% python3 -q
>>> import numpy as np
>>> from numpy import linalg as LA
>>> np.set_printoptions(precision=3, suppress=True, linewidth=100, legacy="1.25")
>>> feats = np.load("layer9.npy")
>>> feats
array([[-1.102,  1.679, -2.228],
       [-2.755, -1.034,  0.584],
       [-0.441,  2.261,  1.922]])
>>> LA.svd(feats, compute_uv=False)
array([3., 3., 3.])
>>> round(float(feats[:, 0] @ feats[:, 1]), 3)
0.0
>>> print(LA.pinv(feats))
[[-0.122 -0.306 -0.049]
 [ 0.187 -0.115  0.251]
 [-0.248  0.065  0.214]]
>>> rng = np.random.default_rng(420)
>>> idx = rng.permutation(3)
>>> idx
array([1, 2, 0])
>>> M2 = feats[idx][:, idx]
>>> round(float(np.trace(M2)), 3)
-0.214
>>> np.allclose(M2, feats)
False
>>> np.diag(M2)
array([-1.034,  1.922, -1.102])
>>> mat = np.load("m.npy")
>>> print(mat)
[[0.222 0.222 0.444 0.111]
 [0.308 0.231 0.154 0.308]
 [0.286 0.143 0.286 0.286]
 [0.25  0.25  0.125 0.375]]
>>> round(LA.norm(mat[0], 1), 3), round(float(LA.norm(mat[0], np.inf)), 3)
(1.0, 0.444)
>>> round(LA.norm(mat) ** 2 / LA.norm(mat, 2) ** 2, 3)
1.112
>>> print(round(float(LA.norm(mat[0] - mat[3])), 3))
0.416
>>> idx = rng.permutation(4)
>>> M2 = mat[:, idx] * rng.choice([-1, 1], 4)
>>> M2
array([[ 0.222, -0.222, -0.111, -0.444],
       [ 0.308, -0.231, -0.308, -0.154],
       [ 0.286, -0.143, -0.286, -0.286],
       [ 0.25 , -0.25 , -0.375, -0.125]])
>>> U, _, Vh = LA.svd(mat.T @ M2)
>>> print(np.round(LA.lstsq(mat, M2)[0], 3) + 0)
[[ 1.  0.  0.  0.]
 [ 0. -1.  0.  0.]
 [ 0.  0.  0. -1.]
 [ 0.  0. -1.  0.]]
>>> idx
array([0, 1, 3, 2])
